% ipython --no-banner

In [1]: import numpy as np

In [2]: from numpy import linalg as LA

In [3]: np.set_printoptions(suppress=True, linewidth=140)

In [4]: X = np.loadtxt("out0.csv", delimiter=",")

In [5]: print(X.round(3))
[[ 0.989  0.033 -0.122 -0.078]
 [ 0.033  0.9    0.367  0.233]
 [-0.122  0.367 -0.344 -0.856]
 [-0.078  0.233 -0.856  0.456]]

In [6]: print(np.round(LA.svd(X, compute_uv=False), 3))
[1. 1. 1. 1.]

In [7]: print(np.round(X @ X.T, 3) + 0)
[[1. 0. 0. 0.]
 [0. 1. 0. 0.]
 [0. 0. 1. 0.]
 [0. 0. 0. 1.]]

In [8]: T = np.stack([X, 4 * X, X[::-1]])

In [9]: print(np.round(np.einsum("bij,cij->bc", T, T), 3) + 0)
[[ 4. 16.  0.]
 [16. 64.  0.]
 [ 0.  0.  4.]]

In [10]: print(T.shape)
(3, 4, 4)

In [11]: print(LA.matrix_rank(T.reshape(3, -1)))
2

In [12]: print(LA.matrix_rank(T))
[4 4 4]

In [13]: vals, vecs = LA.eigh(X)

In [14]: print(vals.sum(), np.trace(X))
2.0 2.0

In [15]: print(np.round(LA.eigvalsh(X @ X), 3))
[1. 1. 1. 1.]

In [16]: print(np.unique(vals.round(6) + 0, return_counts=True)[1])
[1 3]

In [17]: print(vals.round(3))
[-1.  1.  1.  1.]

In [18]: print(np.round(vecs.T @ X @ vecs, 3) + 0)
[[-1.  0.  0.  0.]
 [ 0.  1.  0.  0.]
 [ 0.  0.  1.  0.]
 [ 0.  0.  0.  1.]]

In [19]: basis = np.array([[1, 0, 2, 2]])

In [20]: rng = np.random.default_rng(74)

In [21]: m1 = rng.normal(size=(28, 1)) @ basis + np.array([-3, -3, 2, -4])

In [22]: print(m1.round(3))
[[-2.754 -3.     2.493 -3.507]
 [-2.793 -3.     2.413 -3.587]
 [-2.263 -3.     3.474 -2.526]
 [-3.229 -3.     1.543 -4.457]
 [-3.865 -3.     0.271 -5.729]
 [-3.322 -3.     1.357 -4.643]
 [-2.958 -3.     2.084 -3.916]
 [-2.824 -3.     2.351 -3.649]
 [-3.196 -3.     1.608 -4.392]
 [-2.186 -3.     3.627 -2.373]
 [-1.457 -3.     5.086 -0.914]
 [-2.001 -3.     3.998 -2.002]
 [-3.313 -3.     1.373 -4.627]
 [-2.926 -3.     2.147 -3.853]
 [-2.645 -3.     2.71  -3.29 ]
 [-2.751 -3.     2.497 -3.503]
 [-4.056 -3.    -0.113 -6.113]
 [-4.446 -3.    -0.892 -6.892]
 [-2.903 -3.     2.194 -3.806]
 [-1.535 -3.     4.93  -1.07 ]
 [-2.722 -3.     2.556 -3.444]
 [-2.133 -3.     3.734 -2.266]
 [-2.796 -3.     2.409 -3.591]
 [-2.891 -3.     2.219 -3.781]
 [-3.984 -3.     0.033 -5.967]
 [-1.696 -3.     4.608 -1.392]
 [-3.787 -3.     0.426 -5.574]
 [-2.625 -3.     2.75  -3.25 ]]

In [23]: print(np.round(LA.norm(m1, 2) / LA.norm(m1), 3))
0.946

In [24]: print(np.argsort(-LA.norm(m1, axis=0).round(6), kind="stable")[:3])
[3 1 0]

In [25]: W = np.array([[-2, -5, -3], [-5, 9, -7], [-2, 4, -1], [-9, -1, 5]])

In [26]: c = np.array([2, 0, 0])

In [27]: act = np.maximum(m1 @ W + c, 0)

In [28]: print((act > 0).astype(int))
[[1 1 1]
 [1 1 1]
 [1 1 1]
 [1 0 1]
 [1 0 1]
 [1 0 1]
 [1 1 1]
 [1 1 1]
 [1 0 1]
 [1 1 1]
 [1 1 1]
 [1 1 1]
 [1 0 1]
 [1 1 1]
 [1 1 1]
 [1 1 1]
 [1 0 1]
 [1 0 1]
 [1 1 1]
 [1 1 1]
 [1 1 1]
 [1 1 1]
 [1 1 1]
 [1 1 1]
 [1 0 1]
 [1 1 1]
 [1 0 1]
 [1 1 1]]

In [29]: print(np.round((act > 0).mean(axis=0), 3))
[1.    0.679 1.   ]

In [30]: basis = np.array([[4, -5, -1], [-5, -3, 1], [-1, -1, 1]])

In [31]: print(W @ basis)
[[ 20  28  -6]
 [-58   5   7]
 [-27  -1   5]
 [-36  43  13]]

In [32]: hat = np.triu(np.array([[-3, 2, 2, -3], [1, -3, -3, 3], [1, -2, -3, 0], [-3, -1, 0, -2]]), 1) + np.eye(4)

In [33]: other = hat @ X @ LA.inv(hat)

In [34]: print(LA.matrix_rank(other))
4

In [35]: print(np.trace(other), np.trace(X))
2.0 2.0

In [36]: M = np.load("x.npy")

In [37]: print(M)
[[  8  24 -24  16   0]
 [  4  12 -12   8   0]
 [ -8 -24  24 -16   0]
 [  6  18 -18  12   0]]

In [38]: other = M[0, 0] * M[1:] - np.outer(M[1:, 0], M[0])

In [39]: print(other)
[[0 0 0 0 0]
 [0 0 0 0 0]
 [0 0 0 0 0]]

In [40]: print(np.flatnonzero(~other.round(6).any(axis=1)))
[0 1 2]

In [41]: print(M[:, 0] / M[0, 0])
[ 1.    0.5  -1.    0.75]

In [42]: left, sig, Vt = LA.svd(M)

In [43]: vecs = Vt[:(sig > 1e-8).sum()]

In [44]: x = M[0] + -2 * M[3] + rng.integers(2) * np.eye(5)[3]

In [45]: print(x)
[ -4. -12.  12.  -7.   0.]

In [46]: print(LA.matrix_rank(np.vstack([M, x])))
2

In [47]: print(np.round(np.diag(vecs.T @ vecs), 3))
[0.043 0.391 0.391 0.174 0.   ]

In [48]: left, sig, Vt = LA.svd(M)

In [49]: print(np.argmax(sig[:-1] / (sig[1:] + 1e-6)) + 1)
1

In [50]: other = left[:, :1] @ np.diag(sig[:1]) @ Vt[:1]

In [51]: print(LA.matrix_rank(other))
1

In [52]: print(other.round(3))
[[  8.  24. -24.  16.   0.]
 [  4.  12. -12.   8.   0.]
 [ -8. -24.  24. -16.   0.]
 [  6.  18. -18.  12.   0.]]

In [53]: print(np.round(np.abs(M - other).max(), 3))
0.0

In [54]: T = np.stack([M, 4 * M, M[::-1]])

In [55]: print(T.shape)
(3, 4, 5)

In [56]: print((T @ M.T).shape)
(3, 4, 4)

In [57]: J = np.loadtxt("block3.csv", delimiter=",")

In [58]: print(J)
[[-12.979  22.923  -8.698]
 [-12.511  22.302  -8.351]
 [  0.359   1.334   0.271]
 [ -0.235  -0.182  -0.105]
 [ -0.645  -0.36   -0.23 ]
 [ -1.577  -0.576  -0.114]
 [ -1.873  -0.718   0.262]
 [ -1.753  -1.663   2.534]
 [  1.402  -5.354   9.534]
 [  2.15   -6.129  10.87 ]]

In [59]: Ac = J - J.mean(axis=1)
Traceback (most recent call last):
  Cell In[59], line 1
    Ac = J - J.mean(axis=1)
ValueError: operands could not be broadcast together with shapes (10,3) (10,) 


In [60]: Ac = J - J.mean(axis=0)

In [61]: left, sig, Vt = LA.svd(Ac, full_matrices=False)

In [62]: print(np.round(Vt[0] * np.sign(Vt[0, np.abs(Vt[0]).argmax()]), 3))
[-0.407  0.798 -0.445]

In [63]: print(np.round(Ac.mean(axis=0), 3) + 0)
[0. 0. 0.]

In [64]: print(sig.round(3))
[39.304  8.054  2.73 ]

In [65]: print(np.round(np.abs(Vt[-1]), 3))
[0.884 0.467 0.029]

In [66]: print(round((sig ** 2).sum() ** 2 / (sig ** 4).sum(), 3))
1.094

In [67]: print(np.round(sig ** 2 / (sig ** 2).sum(), 3))
[0.955 0.04  0.005]
